$ python -q
>>> import numpy as np
>>> import numpy.linalg as la
>>> np.set_printoptions(precision=2, suppress=True, linewidth=100, floatmode="fixed")
>>> def rd(a):
...     return np.round(a, 2) + 0
... 
>>> rng = np.random.default_rng(40771)
>>> W0 = np.eye(4, dtype=int)[rng.permutation(4)] * np.array([-2, 2, -1, -2])
>>> print(W0)
[[ 0  0 -1  0]
 [ 0  2  0  0]
 [-2  0  0  0]
 [ 0  0  0 -2]]
>>> # 3 groups of indices that never mix
>>> print(np.flatnonzero(la.matrix_power((W0 != 0) + (W0.T != 0) + np.eye(4), 4)[1]))
[1]
>>> print(rd(np.sort(la.eigvals(W0).real)))
[-2.00 -1.41  1.41  2.00]
>>> print(rd(la.det(W0)))
8.0
>>> print(W0 @ W0)
[[2 0 0 0]
 [0 4 0 0]
 [0 0 2 0]
 [0 0 0 4]]
>>> f = np.array([4, -3, -7, 0])
>>> M2 = W0 + np.outer(f, np.eye(4)[0])
>>> print(M2)
[[ 4.00  0.00 -1.00  0.00]
 [-3.00  2.00  0.00  0.00]
 [-9.00  0.00  0.00  0.00]
 [ 0.00  0.00  0.00 -2.00]]
>>> print(rd(np.sort(np.abs(la.eigvals(W0)))))
[1.41 1.41 2.00 2.00]
>>> print(np.allclose(W0 @ W0.T, W0.T @ W0))
False
>>> print(np.trace(W0))
0
>>> print((W0 + W0.T) / 2)
[[ 0.00  0.00 -1.50  0.00]
 [ 0.00  2.00  0.00  0.00]
 [-1.50  0.00  0.00  0.00]
 [ 0.00  0.00  0.00 -2.00]]
>>> print((W0 - W0.T) / 2)
[[ 0.00  0.00  0.50  0.00]
 [ 0.00  0.00  0.00  0.00]
 [-0.50  0.00  0.00  0.00]
 [ 0.00  0.00  0.00  0.00]]
>>> W0.inv()
Traceback (most recent call last):
  File "<python-input-20>", line 1, in <module>
    W0.inv()
    ^^^^^^
AttributeError: 'numpy.ndarray' object has no attribute 'inv'
>>> print(np.allclose(W0, W0.T))
False
>>> E = np.load("out17.npy")
>>> print(E)
[[ 0  0  0  0  0]
 [ 4  1  3  2  2]
 [ 9 12  5  5  6]
 [ 9  4  4  3  6]
 [10 10  8  7 10]
 [ 5  3  1  1  4]
 [ 1  3  5  4  4]
 [ 9  4  4  3  6]
 [ 4  4  2  2  2]
 [ 0  0  0  0  0]
 [ 4  4  2  2  2]
 [ 5  8  3  3  4]
 [ 0  0  0  0  0]
 [ 0  0  0  0  0]
 [ 4  4  2  2  2]
 [ 5  4  8  6  6]
 [ 4  1  3  2  2]
 [ 9  7  3  3  6]
 [ 0  5  2  2  0]]
>>> dist = la.norm(E[:, None] - E[None], axis=-1)
>>> print(rd(dist[13]))
[ 0.00  5.83 17.64 12.57 20.32  7.21  8.19 12.57  6.63  0.00  6.63 11.09  0.00  0.00  6.63 13.30
  5.83 13.56  5.74]
>>> z = E[:, 4] > np.median(E[:, 4])
>>> f = E[z].mean(axis=0) - E[~z].mean(axis=0)
>>> print(z.astype(int))
[0 0 1 1 1 1 1 1 0 0 0 1 0 0 0 1 0 1 0]
>>> print(np.argsort(-np.abs(f).round(6), kind="stable"))
[0 4 1 2 3]
>>> print(((E - E.mean(axis=0)) @ f > 0).astype(int))
[0 0 1 1 1 0 0 1 0 0 0 1 0 0 0 1 0 1 0]
